In [1]: import numpy as np

In [2]: np.set_printoptions(precision=3, suppress=True, linewidth=140, floatmode="fixed")

In [3]: A = np.load("out17.npy")

In [4]: print(A)
[[-5 -4 -5]
 [-5 -4 -5]
 [-2  2  4]]

In [5]: def softmax(z):
   ...:     e = np.exp(z - z.max(axis=-1, keepdims=True))
   ...:     return e / e.sum(axis=-1, keepdims=True)
   ...: 

In [6]: print(softmax(A[2] + 5))
[0.002 0.119 0.879]

In [7]: print(softmax(A[2]))
[0.002 0.119 0.879]

In [8]: print(softmax(A).sum(axis=1))
[1.000 1.000 1.000]

In [9]: scores = A @ A.T / np.sqrt(3)

In [10]: print(np.round(softmax(scores + np.triu(np.full(scores.shape, -np.inf), 1)), 3) + 0)
[[1.000 0.000 0.000]
 [0.500 0.500 0.000]
 [0.000 0.000 1.000]]

In [11]: print(softmax(scores).round(6).argmax(axis=1))
[0 0 2]

In [12]: P = np.triu(np.array([[-2, -3, -2], [-2, 1, 1], [-3, 1, 3]]), 1) + np.eye(3)

In [13]: B = P @ A @ np.linalg.inv(P)

In [14]: print(np.trace(B), np.trace(A))
-5.0 -5

In [15]: print(round(float(np.linalg.det(B)), 3))
0.0

In [16]: rank = np.linalg.matrix_rank(A)

In [17]: print(rank)
2

In [18]: null = np.linalg.svd(A)[2][rank:].T

In [19]: print(np.allclose(A @ null, 0))
True

In [20]: print(np.round(A @ null, 3) + 0)
[[0.000]
 [0.000]
 [0.000]]

In [21]: print([int(np.linalg.matrix_rank(A[:, :j + 1])) for j in range(3)])
[1, 2, 2]

In [22]: print(null.shape)
(3, 1)

In [23]: print((A + A.T) / 2)
[[-5.000 -4.500 -3.500]
 [-4.500 -4.000 -1.500]
 [-3.500 -1.500  4.000]]

In [24]: print(A @ A)
[[55 26 25]
 [55 26 25]
 [-8  8 16]]

In [25]: X = np.load("m.npy")

In [26]: print(X)
[[0.000 1.000 1.000]
 [1.000 0.000 0.000]
 [1.000 0.000 0.000]]

In [27]: ev, V = np.linalg.eigh(X)

In [28]: x0 = np.array([1, 1, 0])

In [29]: print(x0 @ X @ x0)
2.0

In [30]: print(np.abs(X).sum(axis=1).max(), round(float(np.abs(ev).max()), 3))
2.0 1.414

In [31]: ev, V = np.linalg.eigh(X)

In [32]: print(np.linalg.eigvalsh(X + 5 * np.eye(3)))
[3.586 5.000 6.414]

In [33]: print(ev)
[-1.414  0.000  1.414]

In [34]: print(np.abs(V[:, -1]))
[0.707 0.500 0.500]

In [35]: print(np.round(V.T @ V, 3) + 0)
[[1.000 0.000 0.000]
 [0.000 1.000 0.000]
 [0.000 0.000 1.000]]

In [36]: print(np.abs(V[:, -1]).round(6).argmax())
0

In [37]: print(ev.sum(), np.trace(X))
0.0 0.0

In [38]: print(X.sum(axis=0))
[2.000 1.000 1.000]

In [39]: low = np.diag(X.sum(axis=1)) - X

In [40]: print(low @ np.ones(3))
[0.000 0.000 0.000]

In [41]: print(np.round(np.linalg.eigvalsh(low), 3) + 0)
[0.000 1.000 3.000]

In [42]: print((np.linalg.eigvalsh(low) < 1e-8).sum())
1

In [43]: rank = np.linalg.matrix_rank(X)

In [44]: print(rank)
2

In [45]: null = np.linalg.svd(X)[2][rank:].T

In [46]: print([int(np.linalg.matrix_rank(X[:, :j + 1])) for j in range(3)])
[1, 2, 2]

In [47]: print(null[:, 0] / null[np.abs(null[:, 0]).round(6).argmax(), 0])
[-0.000  1.000 -1.000]

In [48]: print([int(np.linalg.matrix_rank(np.delete(X, i, axis=0))) for i in range(3)])
[1, 2, 2]

In [49]: print([int(np.linalg.matrix_rank(X[:i])) for i in range(1, len(X) + 1)])
[1, 2, 2]

In [50]: F = np.load("w.npy")

In [51]: print(F)
[[-4  2  5  1]
 [-3  0  2  2]
 [ 2  0  5 -3]
 [-5 -1  2 -5]]

In [52]: B = X / np.linalg.norm(X, axis=1, keepdims=True)

In [53]: G = B @ B.T

In [54]: print(np.argwhere(np.triu(np.abs(G) > 0.95, 1)))
[[1 2]]

In [55]: print(np.linalg.norm(B, axis=1))
[1.000 1.000 1.000]

In [56]: print((np.abs(G) > 0.9).astype(int))
[[1 0 0]
 [0 1 1]
 [0 1 1]]

In [57]: print((G - 2 * np.eye(3)).round(6).argmax(axis=1))
[1 2 1]

In [58]: print(G)
[[1.000 0.000 0.000]
 [0.000 1.000 1.000]
 [0.000 1.000 1.000]]

In [59]: Q, _ = np.linalg.qr(np.array([[-2.2, 0.6], [0.3, 0.2], [-0.8, 1.4], [-1.7, 1.5]]))

In [60]: K = Q @ Q.T

In [61]: print(K)
[[ 0.840 -0.225 -0.159  0.242]
 [-0.225  0.092  0.173  0.050]
 [-0.159  0.173  0.578  0.435]
 [ 0.242  0.050  0.435  0.491]]

In [62]: print(K.reshape(-1, 2))
[[ 0.840 -0.225]
 [-0.159  0.242]
 [-0.225  0.092]
 [ 0.173  0.050]
 [-0.159  0.173]
 [ 0.578  0.435]
 [ 0.242  0.050]
 [ 0.435  0.491]]

In [63]: print(K.ravel(order="F"))
[ 0.840 -0.225 -0.159  0.242 -0.225  0.092  0.173  0.050 -0.159  0.173  0.578  0.435  0.242  0.050  0.435  0.491]

In [64]: print(K.reshape(2, -1))
[[ 0.840 -0.225 -0.159  0.242 -0.225  0.092  0.173  0.050]
 [-0.159  0.173  0.578  0.435  0.242  0.050  0.435  0.491]]

In [65]: t3 = K.reshape(4, 2, -1)

In [66]: print(np.swapaxes(t3, 1, 2)[3])
[[0.242 0.435]
 [0.050 0.491]]

In [67]: print(t3.sum(axis=1))
[[ 0.681  0.017]
 [-0.052  0.141]
 [ 0.419  0.608]
 [ 0.677  0.541]]

In [68]: print(np.argsort(-np.linalg.norm(K, axis=0).round(6), kind="stable")[:3])
[0 2 3]

In [69]: print(round(np.linalg.norm(K, 2) / np.linalg.norm(K), 3))
0.707

In [70]: print(K @ np.linalg.pinv(K) @ K)
[[ 0.840 -0.225 -0.159  0.242]
 [-0.225  0.092  0.173  0.050]
 [-0.159  0.173  0.578  0.435]
 [ 0.242  0.050  0.435  0.491]]

In [71]: print(np.abs(np.diag(np.linalg.qr(K)[1])) > 1e-9)
[ True  True False False]

In [72]: print(round(float(np.trace(np.linalg.pinv(K) @ K)), 3))
2.0

In [73]: print(np.unique(K.round(6), axis=0).shape)
(4, 4)

In [74]: U, sv, vt = np.linalg.svd(K)

In [75]: V = vt[:(sv > 1e-8).sum()]

In [76]: rng = np.random.default_rng(108)

In [77]: x0 = K[3] + 5 * K[1] + rng.integers(2) * np.eye(4)[0]

In [78]: print(x0)
[-0.884  0.507  1.300  0.739]

In [79]: print(round(np.linalg.norm(x0 - V.T @ V @ x0), 3))
0.0

In [80]: print(np.linalg.matrix_rank(np.vstack([K, x0])))
2

In [81]: print(np.allclose(V.T @ V @ x0, x0))
True

In [82]: U, sv, vt = np.linalg.svd(K)

In [83]: print(np.argmax(sv[:-1] / (sv[1:] + 1e-6)) + 1)
2

In [84]: B = U[:, :2] @ np.diag(sv[:2]) @ vt[:2]

In [85]: print(np.linalg.matrix_rank(K, rtol=0.05))
2

In [86]: print(round(np.linalg.norm(K - B, 2), 3), round(float(sv[2]), 3))
0.0 0.0

In [87]: m1 = np.loadtxt("data.csv", delimiter=",")

In [88]: print(m1)
[[0.463 1.629 1.080]
 [0.500 1.600 1.100]
 [0.100 0.900 1.000]]

In [89]: print(softmax(m1[1]))
[0.172 0.516 0.313]

In [90]: scores = m1 @ m1.T / np.sqrt(3)

In [91]: print(softmax(scores).round(6).argmax(axis=1))
[0 0 0]

In [92]: W0 = np.load("mat.npy")

In [93]: print(W0)
[[ 1.132  0.085  2.872]
 [ 0.928  0.162  3.112]
 [ 1.069 -0.430  3.066]
 [ 0.752 -0.231  3.286]
 [ 3.029  1.517 -0.036]
 [ 3.264  1.012  0.060]
 [ 3.720  0.993 -0.291]
 [ 2.867  1.103  0.134]
 [ 2.322 -1.677  0.255]
 [ 2.041 -2.045  0.169]
 [ 2.020 -1.615 -0.548]
 [ 2.293 -2.336  0.303]]

In [94]: B = np.c_[W0[:, :1] @ np.array([[1]]), np.array([0, -1, 0, -2, 2, -2, -1, 2, 1, -1, 1, 1])]

In [95]: print(B)
[[ 1.132  0.000]
 [ 0.928 -1.000]
 [ 1.069  0.000]
 [ 0.752 -2.000]
 [ 3.029  2.000]
 [ 3.264 -2.000]
 [ 3.720 -1.000]
 [ 2.867  2.000]
 [ 2.322  1.000]
 [ 2.041 -1.000]
 [ 2.020  1.000]
 [ 2.293  1.000]]

In [96]: print(np.round(np.linalg.lstsq(W0, B[:, 0])[0], 3) + 0)
[1.000 0.000 0.000]
